% ipython --no-banner

In [1]: import numpy as np

In [2]: import numpy.linalg as la

In [3]: np.set_printoptions(suppress=True, linewidth=200)

In [4]: def rnd(a):
   ...:     return np.round(a, 3) + 0
   ...: 

In [5]: m1 = np.load("w.npy")

In [6]: print(m1)
[[25 30]
 [30 36]]

In [7]: print(rnd(la.eigvals(m1).sum().real))
61.0

In [8]: print(rnd(la.eigvals(m1)))
[ 0. 61.]

In [9]: print(np.einsum("ii->", m1))
61

In [10]: print(rnd(la.det(m1[::-1])))
0.0

In [11]: print(np.einsum("ij,ji->", m1, m1))
3721

In [12]: proj = np.triu(np.array([[0, 3], [2, -1]]), 1) + np.eye(2)

In [13]: A2 = proj @ m1 @ la.inv(proj)

In [14]: print(rnd(np.poly(A2)))
[  1. -61.   0.]

In [15]: print(A2)
[[ 115. -207.]
 [  30.  -54.]]

In [16]: print(np.trace(A2), np.trace(m1))
61.0 61

In [17]: print(np.argsort(-la.norm(A2, axis=0).round(6), kind="stable")[:3])
[1 0]

In [18]: print([round(float(x), 3) for x in la.svd(A2, compute_uv=False)[:3]])
[244.724, 0.0]

In [19]: print(la.matrix_rank(A2, rtol=0.1))
1

In [20]: print(la.cond(A2) > 100)
True

In [21]: x0 = np.array([2, -2])

In [22]: print((m1 * x0).sum(axis=1))
[-10 -12]

In [23]: print(m1 @ np.eye(2)[1])
[30. 36.]

In [24]: print((m1 @ x0).argmax())
0

In [25]: print(m1 @ (2 * x0))
[-20 -24]

In [26]: print(m1 * x0)
[[ 50 -60]
 [ 60 -72]]

In [27]: data = np.array([[3, 2, 2], [2, -1, 3]])

In [28]: data[:, 2] = -2 * data[:, 0]

In [29]: print(data)
[[ 3  2 -6]
 [ 2 -1 -4]]

In [30]: A2 = np.array([[2, 2], [2, 1]])

In [31]: cent = np.kron(A2, data)

In [32]: print(cent.shape)
(4, 6)

In [33]: f, v = data[1], data[0]

In [34]: print(f @ f)
21

In [35]: pr = (f @ v) / (f @ f) * f

In [36]: print(la.matrix_rank(np.outer(f, v)))
1

In [37]: A2 = data / la.norm(data, axis=1, keepdims=True)

In [38]: G = A2 @ A2.T

In [39]: print(rnd(la.norm(A2, axis=1)))
[1. 1.]

In [40]: print(rnd(G))
[[1.    0.873]
 [0.873 1.   ]]

In [41]: print(np.argwhere(np.triu(np.abs(G) > 0.95, 1)))
[]

In [42]: print((np.abs(G) > 0.9).astype(int))
[[1 0]
 [0 1]]

In [43]: print(rnd(G[0]))
[1.    0.873]

In [44]: x0 = np.ones(2)

In [45]: for _ in range(6):
    ...:     x0 = G @ x0
    ...:     x0 /= la.norm(x0)
    ...:     print(round(x0 @ G @ x0, 3))
    ...: 
1.873
1.873
1.873
1.873
1.873
1.873

In [46]: print(rnd(la.eigvalsh(G)[-1]))
1.873

In [47]: print(rnd(x0))
[0.707 0.707]

In [48]: G = data.T @ data

In [49]: print(rnd(la.svd(data, compute_uv=False) ** 2))
[66.305  3.695]

In [50]: print(np.allclose(G, G.T))
True

In [51]: print((data @ data.T).shape)
(2, 2)

In [52]: E = np.load("x.npy")

In [53]: print(E)
[[-0.5 -0.9  6.   0.2]
 [-0.1  0.3 15.   0.1]
 [ 2.   0.8 -2.   0.3]]

In [54]: # column 2 is much longer than the rest

In [55]: blk = np.stack([E, -1 * E, E[::-1]])

In [56]: print(la.matrix_rank(blk))
[3 3 3]

In [57]: print(blk.sum(axis=0))
[[ 2.   0.8 -2.   0.3]
 [-0.1  0.3 15.   0.1]
 [-0.5 -0.9  6.   0.2]]

In [58]: Uu, sig, vt = la.svd(E, full_matrices=False)

In [59]: print(rnd(np.cumsum(sig ** 2) / np.sum(sig ** 2)))
[0.979 0.998 1.   ]

In [60]: print(Uu.shape, sig.shape, vt.shape)
(3, 3) (3,) (3, 4)

In [61]: print(rnd(np.sqrt((sig ** 2).sum())), rnd(la.norm(E)))
16.46 16.46

In [62]: print(rnd(sig))
[16.289  2.26   0.719]

In [63]: print(np.abs(Uu[:, 0]).round(6).argmax())
1

In [64]: print(rnd(la.norm(E) ** 2 / la.norm(E, 2) ** 2))
1.021

In [65]: print(rnd(la.norm(E, axis=0)))
[ 2.064  1.241 16.279  0.374]

In [66]: print(E[0] @ E[2])
-13.66

In [67]: print(rnd(la.norm(E[0], 1)), rnd(la.norm(E[0], np.inf)))
7.6 6.0

In [68]: feats = np.array([[-1, 0, 0], [3, -3, 0], [2, 2, 3]])

In [69]: # triangular: eigenvalues sit on the diagonal

In [70]: t = np.radians(90)

In [71]: R = np.eye(3)

In [72]: R[1, 1] = R[0, 0] = np.cos(t)

In [73]: R[1, 0], R[0, 1] = -np.sin(t), np.sin(t)

In [74]: print(rnd(R))
[[ 0.  1.  0.]
 [-1.  0.  0.]
 [ 0.  0.  1.]]

In [75]: A2 = feats @ R.T

In [76]: print(rnd(A2))
[[ 0.  1.  0.]
 [-3. -3.  0.]
 [ 2. -2.  3.]]

In [77]: print(np.abs(A2 - feats).max(axis=0))
[6. 4. 0.]
